In [1]: import numpy as np

In [2]: import numpy.linalg as la

In [3]: np.set_printoptions(precision=2, suppress=True, linewidth=160, floatmode="fixed")

In [4]: K = np.array([[-6.08, -21.75, 51.92, 51.85, -2.0, -34.54, -39.54, -29.95, 40.55],
   ...:     [13.77, 22.78, -25.13, -25.13, 16.27, 41.86, 48.55, 2.23, -14.41],
   ...:     [-23.05, -41.91, -12.49, -121.25, 87.16, 61.11, 134.16, 1.32, 42.14],
   ...:     [-7.2, -53.61, 118.9, 58.85, 70.8, -5.31, 30.66, -95.18, 129.96],
   ...:     [-51.91, -79.74, 44.15, -3.93, -11.72, -87.78, -71.55, 12.18, 39.86],
   ...:     [74.9, 100.82, 10.01, 118.31, -17.06, 57.89, 1.58, -56.67, -19.86]])

In [5]: r0, v = K[0], K[1]

In [6]: round(r0 @ v, 2)
Out[6]: np.float64(-7236.09)

In [7]: round(r0 @ r0, 2)
Out[7]: np.float64(11195.87)

In [8]: p = (r0 @ v) / (r0 @ r0) * r0

In [9]: round(float(la.norm(r0 + v) ** 2 + la.norm(r0 - v) ** 2), 2)
Out[9]: 35508.27

In [10]: round((v - p) @ r0, 2)
Out[10]: np.float64(0.0)

In [11]: v - p
Out[11]: array([  9.84,   8.72,   8.43,   8.38,  14.98,  19.54,  22.99, -17.13,  11.80])

In [12]: la.matrix_rank(np.outer(r0, v))
Out[12]: np.int64(1)

In [13]: arr = np.load("block1.npy")

In [14]: arr
Out[14]: 
array([[ 2.67,  8.38, 11.07],
       [ 0.52, 12.87, -1.71],
       [ 7.74,  5.03, -6.09],
       [ 6.05,  1.85, -0.06],
       [-3.85,  1.30, -6.76],
       [13.86, -6.37,  1.59],
       [-0.28,  2.98, 12.12],
       [-0.34, -0.64,  1.21]])

In [15]: theta = np.radians(135)

In [16]: Rm = np.eye(3)

In [17]: Rm[0, 0] = Rm[1, 1] = np.cos(theta)

In [18]: Rm[0, 1], Rm[1, 0] = -np.sin(theta), np.sin(theta)

In [19]: Rm
Out[19]: 
array([[-0.71, -0.71,  0.00],
       [ 0.71, -0.71,  0.00],
       [ 0.00,  0.00,  1.00]])

In [20]: A2 = arr @ Rm.T

In [21]: np.round(la.det(Rm), 2), round(float(np.trace(Rm)), 2)
Out[21]: (np.float64(1.0), -0.41)

In [22]: np.abs(A2 - arr).max(axis=0)
Out[22]: array([19.16, 21.60,  0.00])

In [23]: la.svd(arr, compute_uv=False), la.svd(A2, compute_uv=False)
Out[23]: (array([20.00, 18.00, 16.20]), array([20.00, 18.00, 16.20]))

In [24]: np.allclose(la.norm(arr, axis=1), la.norm(A2, axis=1))
Out[24]: True

In [25]: P = arr @ la.solve(arr.T @ arr, arr.T)

In [26]: P @ arr[:, 2]
Out[26]: array([11.07, -1.71, -6.09, -0.06, -6.76,  1.59, 12.12,  1.21])

In [27]: np.allclose(P @ P, P)
Out[27]: True

In [28]: np.round(la.eigvalsh(P), 2) + 0
Out[28]: array([0.00, 0.00, 0.00, 0.00, 0.00, 1.00, 1.00, 1.00])

In [29]: np.round((np.eye(8) - P) @ arr, 2) + 0
Out[29]: 
array([[0.00, 0.00, 0.00],
       [0.00, 0.00, 0.00],
       [0.00, 0.00, 0.00],
       [0.00, 0.00, 0.00],
       [0.00, 0.00, 0.00],
       [0.00, 0.00, 0.00],
       [0.00, 0.00, 0.00],
       [0.00, 0.00, 0.00]])

In [30]: la.matrix_rank(np.eye(8) - P)
Out[30]: np.int64(5)

In [31]: np.diag(P)
Out[31]: array([0.50, 0.58, 0.46, 0.13, 0.18, 0.73, 0.42, 0.01])

In [32]: np.trace(P)
Out[32]: np.float64(3.0)

In [33]: A2 = arr / np.sqrt((arr ** 2).mean(axis=1, keepdims=True))

In [34]: A2[3]
Out[34]: array([ 1.66,  0.51, -0.02])

In [35]: la.matrix_rank(A2) == la.matrix_rank(arr)
Out[35]: np.True_

In [36]: la.norm(A2, axis=1)
Out[36]: array([1.73, 1.73, 1.73, 1.73, 1.73, 1.73, 1.73, 1.73])

In [37]: Q, V = la.qr(arr[:, :1])[0], la.qr(arr[:, 1:])[0]

In [38]: sig = la.svd(Q.T @ V, compute_uv=False)

In [39]: sig
Out[39]: array([0.10])

In [40]: np.degrees(np.arccos(sig.clip(0, 1)))
Out[40]: array([84.42])

In [41]: (sig > 0.9).sum()
Out[41]: np.int64(0)

In [42]: round(float(la.norm(Q @ Q.T - V @ V.T, 2)), 2)
Out[42]: 1.0

In [43]: A2 = np.array([[2, -3], [1, -3]])

In [44]: basis = np.array([[5, 5, -3], [4, 3, -1], [-1, -5, 4]])

In [45]: feats = np.kron(A2, basis)

In [46]: feats
Out[46]: 
array([[ 10,  10,  -6, -15, -15,   9],
       [  8,   6,  -2, -12,  -9,   3],
       [ -2, -10,   8,   3,  15, -12],
       [  5,   5,  -3, -15, -15,   9],
       [  4,   3,  -1, -12,  -9,   3],
       [ -1,  -5,   4,   3,  15, -12]])

In [47]: rng = np.random.default_rng(258)

In [48]: labels = rng.permutation(6)

In [49]: A2 = feats[:, labels] * rng.choice([-1, 1], 6)

In [50]: A2
Out[50]: 
array([[ 15, -10,  -6,   9,  15,  10],
       [ 12,  -8,  -2,   3,   9,   6],
       [ -3,   2,   8, -12, -15, -10],
       [ 15,  -5,  -3,   9,  15,   5],
       [ 12,  -4,  -1,   3,   9,   3],
       [ -3,   1,   4, -12, -15,  -5]])

In [51]: Uu, _, vt = la.svd(feats.T @ A2)

In [52]: np.round(Uu @ vt, 2) + 0
Out[52]: 
array([[ 0.00, -1.00,  0.00,  0.00,  0.00,  0.00],
       [ 0.00,  0.00,  0.00,  0.00,  0.00,  1.00],
       [ 0.00,  0.00,  1.00,  0.00,  0.00,  0.00],
       [-1.00,  0.00,  0.00,  0.00,  0.00,  0.00],
       [ 0.00,  0.00,  0.00,  0.00, -1.00,  0.00],
       [ 0.00,  0.00,  0.00,  1.00,  0.00,  0.00]])
